$ ipython --no-banner

In [1]: import numpy as np

In [2]: from numpy import linalg as LA

In [3]: np.set_printoptions(precision=1, suppress=True, linewidth=160)

In [4]: def rnd(a):
   ...:     return np.round(a, 1) + 0
   ...: 

In [5]: arr = np.load("data.npy")

In [6]: arr
Out[6]: 
array([[14,  1, 24],
       [ 0,  0,  6],
       [14,  1, 24],
       [ 0,  0,  9],
       [11,  0, 21],
       [11,  0, 21],
       [ 8,  0, 18],
       [14,  1, 24],
       [ 0,  0,  9],
       [ 8,  0, 18],
       [ 0,  0,  0],
       [ 0,  0,  0],
       [ 0,  0,  0],
       [11,  0, 21],
       [ 2,  0, 12],
       [ 2,  0, 12],
       [ 0,  0,  0],
       [ 0,  0,  0],
       [ 2,  0, 12],
       [ 5,  0, 15],
       [ 5,  0, 15],
       [ 0,  0,  3],
       [ 8,  0, 18],
       [ 8,  0, 18],
       [11,  0, 21],
       [ 0,  0,  0],
       [ 5,  0, 15]])

In [7]: # row 2 repeats row 0

In [8]: Xc = arr - arr.mean(axis=0)

In [9]: Uu, sigma, VT = LA.svd(Xc, full_matrices=False)

In [10]: np.abs(Uu[:, 0]).argmax()
Out[10]: np.int64(2)

In [11]: rnd(VT[0] * np.sign(VT[0, np.abs(VT[0]).argmax()]))
Out[11]: array([0.5, 0. , 0.9])

In [12]: LA.matrix_rank(Xc)
Out[12]: np.int64(3)

In [13]: (np.sign(Uu[:, 0]) == np.sign(Uu[0, 0])).astype(int)
Out[13]: array([1, 0, 1, 0, 1, 1, 1, 1, 0, 1, 0, 0, 0, 1, 0, 0, 0, 0, 0, 1, 1, 0, 1, 1, 1, 0, 1])

In [14]: np.searchsorted(np.cumsum(sigma ** 2) / (sigma ** 2).sum(), 0.9) + 1
Out[14]: np.int64(1)

In [15]: E = np.load("a.npy")

In [16]: E
Out[16]: 
array([[-2,  0,  0, -2,  0,  0],
       [ 0, -3, -3,  0,  3,  0],
       [ 0,  0,  1,  0, -3,  2],
       [-1,  0,  0,  1,  0,  0],
       [ 0, -2,  1,  0,  3, -2],
       [ 0,  3,  1,  0,  0,  1]])

In [17]: # 2 blocks once reordered

In [18]: q, r_ = LA.qr(E)

In [19]: rnd(q @ r_)
Out[19]: 
array([[-2.,  0.,  0., -2.,  0.,  0.],
       [ 0., -3., -3.,  0.,  3.,  0.],
       [ 0.,  0.,  1.,  0., -3.,  2.],
       [-1.,  0.,  0.,  1.,  0.,  0.],
       [ 0., -2.,  1.,  0.,  3., -2.],
       [ 0.,  3.,  1.,  0.,  0.,  1.]])

In [20]: rnd(np.trace(q @ q.T))
Out[20]: np.float64(6.0)

In [21]: rnd(q.T @ q)
Out[21]: 
array([[1., 0., 0., 0., 0., 0.],
       [0., 1., 0., 0., 0., 0.],
       [0., 0., 1., 0., 0., 0.],
       [0., 0., 0., 1., 0., 0.],
       [0., 0., 0., 0., 1., 0.],
       [0., 0., 0., 0., 0., 1.]])

In [22]: rnd(np.abs(np.diag(r_)))
Out[22]: array([2.2, 4.7, 2.7, 1.8, 4. , 1.5])

In [23]: B = E / LA.norm(E, axis=1, keepdims=True)

In [24]: G = B @ B.T

In [25]: rnd(LA.norm(B, axis=1))
Out[25]: array([1., 1., 1., 1., 1., 1.])

In [26]: np.argwhere(np.triu(np.abs(G) > 0.95, 1))
Out[26]: array([], shape=(0, 2), dtype=int64)

In [27]: rnd(G[2])
Out[27]: array([ 0. , -0.6,  1. ,  0. , -0.8,  0.2])

In [28]: (np.abs(G) > 0.9).astype(int)
Out[28]: 
array([[1, 0, 0, 0, 0, 0],
       [0, 1, 0, 0, 0, 0],
       [0, 0, 1, 0, 0, 0],
       [0, 0, 0, 1, 0, 0],
       [0, 0, 0, 0, 1, 0],
       [0, 0, 0, 0, 0, 1]])

In [29]: vec = np.array([-3, 1, -1, 1, 1, 1])

In [30]: rhs = E @ vec

In [31]: rhs
Out[31]: array([ 4,  3, -2,  4, -2,  3])

In [32]: rnd(LA.solve(E.T, E[2]))
Out[32]: array([0., 0., 1., 0., 0., 0.])

In [33]: rng = np.random.default_rng(55913)

In [34]: labels = rng.permutation(6)

In [35]: B = E[:, labels] * rng.choice([-1, 1], 6)

In [36]: B
Out[36]: 
array([[ 2,  0,  0,  0, -2,  0],
       [ 0, -3,  0, -3,  0, -3],
       [ 0,  3,  2,  0,  0,  1],
       [-1,  0,  0,  0, -1,  0],
       [ 0, -3, -2, -2,  0,  1],
       [ 0,  0,  1,  3,  0,  1]])

In [37]: Uu, _, VT = LA.svd(E.T @ B)

In [38]: labels
Out[38]: array([3, 4, 5, 1, 0, 2])

In [39]: m1 = np.loadtxt("run0.csv", delimiter=",")

In [40]: m1
Out[40]: 
array([[ -3.8,   3. ,  -3.4,   2.5],
       [ -5.7,  -2.4,  10.8,   0.8],
       [ -5.1,   1.5,   6.3,  -0.6],
       [ -1.2,   2.7,   2.4,  -2.6],
       [ -4.3,  -1.9,   0.9,   0.9],
       [  6.5,   0.3,   5.9,   2.4],
       [  5.8,   4.3,   2.3,  -2.9],
       [ -1.2,   2.1,   1. ,   2.1],
       [  1. ,   1.7,   3.4,   0.4],
       [  1.6,  -4.3,   0. ,   0.7],
       [  0.6,   1.8,   3.6,  -2.4],
       [  1.2,  -6. ,  -4.8,  -1.1],
       [ -0.1,   2.8,   9.3,  -1.3],
       [  2.2,   0.5,   1.5,   1.3],
       [ -1.5,  -4.5,  -6.7,  -2.7],
       [  2.6,   1. ,   8.9,   0.8],
       [  0.4,  -0.7,   3.6,   1.4],
       [  2.8,   3. ,   7.8,  -0.3],
       [ -2. ,  -0.1,  -1.9,  -3.5],
       [ -1.2,   1.8,   5.1,  -1.3],
       [ -1.5,   1.1,  -6.1,  -1.6],
       [  0.8,  -0.8, -14.5,   1.3],
       [ -1.1,  -0.7,   2.1,   2.1],
       [  0.8,   0.6,  -7.5,  -0.7],
       [ -3.9,   2.4,  -2.5,   0.7],
       [  2.2,  -0.8,  -5.2,  -1. ],
       [ -5.9,   1.2,   3. ,  -1.2]])

In [41]: vec = np.array([2, 0, 3, 2])

In [42]: rhs = m1 @ vec

In [43]: rnd(LA.solve(m1.T @ m1, m1.T @ rhs))
Out[43]: array([2., 0., 3., 2.])

In [44]: rnd(LA.lstsq(m1, rhs)[0])
Out[44]: array([2., 0., 3., 2.])

In [45]: rhs = rhs + 0.1 * rng.normal(size=27)

In [46]: rnd(rhs)
Out[46]: 
array([-12.8,  22.8,   7.5,  -0.5,  -4.1,  35.7,  12.6,   4.8,  13. ,   4.6,   7.1, -14.2,  25. ,  11.5, -28.6,  33.5,  14.6,  28.4, -16.8,  10.3, -24.4,
       -39.3,   8.2, -22.3, -13.9, -13. ,  -5.2])

In [47]: c, *_ = LA.lstsq(m1, rhs)

In [48]: rnd(c)
Out[48]: array([2., 0., 3., 2.])

In [49]: rnd(LA.norm(rhs - m1 @ c))
Out[49]: np.float64(0.4)

In [50]: c.round()
Out[50]: array([ 2., -0.,  3.,  2.])

In [51]: [round(float(LA.norm(LA.solve(m1.T @ m1 + lam * np.eye(4), m1.T @ rhs))), 2) for lam in (0, 1, 10, 100)]
Out[51]: [4.13, 4.11, 3.97, 3.21]

In [52]: data = np.loadtxt("sample10.csv", delimiter=",")

In [53]: data
Out[53]: 
array([[-1.4, -1.7,  0. ],
       [ 0.5,  0.6,  0.1],
       [ 0.8,  1. ,  0.1],
       [-1. , -1.1, -0.1],
       [ 0.7,  0.8, -0.1],
       [-0.5, -0.6,  0. ],
       [ 0.1,  0.3, -0.1],
       [-0.6, -0.5, -0.1],
       [ 1.2,  1. , -0.1],
       [ 0.2,  0.5,  0.1],
       [ 0.4,  0.4,  0. ],
       [-2.8, -2.8,  0. ],
       [ 1.5,  1.4, -0.1],
       [-1.1, -1.2,  0. ],
       [ 0.4,  0.4, -0.1],
       [ 1.7,  1.9,  0. ],
       [ 0.1,  0.1,  0.1],
       [ 0.1,  0.1, -0.1],
       [ 1.2,  1.6,  0. ],
       [ 0.5,  0.6,  0. ],
       [-1.3, -1.3,  0.1],
       [-1.2, -1. , -0.1],
       [ 0.5,  0.6, -0.3],
       [ 0.4,  0.3,  0.1],
       [ 0.4,  0.4,  0. ],
       [ 0.8,  0.9,  0.1]])

In [54]: G = np.cov(data, rowvar=False)

In [55]: np.argwhere(np.triu(np.abs(np.corrcoef(data.T)) > 0.8, 1))
Out[55]: array([[0, 1]])

In [56]: rnd(LA.eigvalsh(G)[::-1])
Out[56]: array([2.3, 0. , 0. ])

In [57]: rnd(G)
Out[57]: 
array([[1.1, 1.1, 0. ],
       [1.1, 1.2, 0. ],
       [0. , 0. , 0. ]])

In [58]: f, r1 = data[1], data[12]

In [59]: rnd(f @ f)
Out[59]: np.float64(0.6)

In [60]: pr = (f @ r1) / (f @ f) * f

In [61]: rnd(r1 - pr)
Out[61]: array([ 0.2, -0.1, -0.4])

In [62]: rnd(pr)
Out[62]: array([1.3, 1.5, 0.3])

In [63]: rnd(np.outer(f, r1))
Out[63]: 
array([[ 0.8,  0.7,  0. ],
       [ 0.9,  0.8, -0.1],
       [ 0.2,  0.1,  0. ]])

In [64]: Uu, sigma, VT = LA.svd(data)

In [65]: rnd(sigma)
Out[65]: array([7.5, 0.5, 0.5])

In [66]: B = Uu[:, :1] @ np.diag(sigma[:1]) @ VT[:1]

In [67]: LA.matrix_rank(B)
Out[67]: np.int64(1)

In [68]: rnd(B)
Out[68]: 
array([[-1.5, -1.6,  0. ],
       [ 0.5,  0.6,  0. ],
       [ 0.9,  0.9,  0. ],
       [-1. , -1.1,  0. ],
       [ 0.7,  0.8,  0. ],
       [-0.5, -0.6,  0. ],
       [ 0.2,  0.2,  0. ],
       [-0.5, -0.6,  0. ],
       [ 1.1,  1.1,  0. ],
       [ 0.3,  0.4,  0. ],
       [ 0.4,  0.4,  0. ],
       [-2.7, -2.9,  0. ],
       [ 1.4,  1.5,  0. ],
       [-1.1, -1.2,  0. ],
       [ 0.4,  0.4,  0. ],
       [ 1.7,  1.9,  0. ],
       [ 0.1,  0.1,  0. ],
       [ 0.1,  0.1,  0. ],
       [ 1.4,  1.4,  0. ],
       [ 0.5,  0.6,  0. ],
       [-1.3, -1.3,  0. ],
       [-1.1, -1.1,  0. ],
       [ 0.5,  0.6,  0. ],
       [ 0.3,  0.4,  0. ],
       [ 0.4,  0.4,  0. ],
       [ 0.8,  0.9,  0. ]])

In [69]: rnd(LA.norm(data - B, 2)), rnd(sigma[1])
Out[69]: (np.float64(0.5), np.float64(0.5))

In [70]: W0 = np.load("dump.npy")

In [71]: W0
Out[71]: 
array([[  0.1,  -0.6,  21.1, -19.6, -10.5],
       [ -1.4,  -0.5,  20.3, -20.7, -10.9],
       [  0.5,  -0.2,  18.1, -20.1, -10.5],
       [ -0.8,   0.3,  20.9, -19. ,  -9.8],
       [  0.1,  -0.3,  22.1, -19.9,  -9.5],
       [  1.8,   0.3,  20.2, -20.5,  -9.4],
       [  2.5,  -0.5,  20.2, -20.8,  -9.8],
       [ -0.2,   0.1,  19.3, -20.7,  -8.3],
       [  0.4,   2.4,  20.9, -20. ,  -8.1],
       [ -0.3,  -1.2,  22. , -20.9, -11.1],
       [  1.7,  -0.8,  21.9, -19.1,  -9.8],
       [  1.4,  -1.9,  20.3, -20.6, -10.4],
       [  1.2,  -1.4,  20.1, -20.4, -11.1],
       [  0.2,  -0.5,  20.1, -21.4,  -9.8],
       [  1.5,  -0.5,  20.8, -19. ,  -9.8],
       [  1. ,   0.8,  20.3, -19.4,  -9.8],
       [ -1.2,  -1.6,  21.6, -19.5, -12.1],
       [ -2.4,  -0.9,  21.5, -20.7,  -8.4],
       [  0.5,  -0.2,  17.6, -19. ,  -9.2],
       [ -0.1,   0.3,  21.5, -19.5, -12. ]])

In [72]: labels = rng.permutation(3)

In [73]: B = data[:, labels] * rng.choice([-1, 1], 3)

In [74]: B
Out[74]: 
array([[-1.4, -0. , -1.7],
       [ 0.5, -0.1,  0.6],
       [ 0.8, -0.1,  1. ],
       [-1. ,  0.1, -1.1],
       [ 0.7,  0.1,  0.8],
       [-0.5, -0. , -0.6],
       [ 0.1,  0.1,  0.3],
       [-0.6,  0.1, -0.5],
       [ 1.2,  0.1,  1. ],
       [ 0.2, -0.1,  0.5],
       [ 0.4, -0. ,  0.4],
       [-2.8, -0. , -2.8],
       [ 1.5,  0.1,  1.4],
       [-1.1, -0. , -1.2],
       [ 0.4,  0.1,  0.4],
       [ 1.7, -0. ,  1.9],
       [ 0.1, -0.1,  0.1],
       [ 0.1,  0.1,  0.1],
       [ 1.2, -0. ,  1.6],
       [ 0.5, -0. ,  0.6],
       [-1.3, -0.1, -1.3],
       [-1.2,  0.1, -1. ],
       [ 0.5,  0.3,  0.6],
       [ 0.4, -0.1,  0.3],
       [ 0.4, -0. ,  0.4],
       [ 0.8, -0.1,  0.9]])

In [75]: Uu, _, VT = LA.svd(data.T @ B)

In [76]: rnd(LA.lstsq(data, B)[0])
Out[76]: 
array([[ 1.,  0.,  0.],
       [ 0.,  0.,  1.],
       [ 0., -1.,  0.]])

In [77]: labels
Out[77]: array([0, 2, 1])
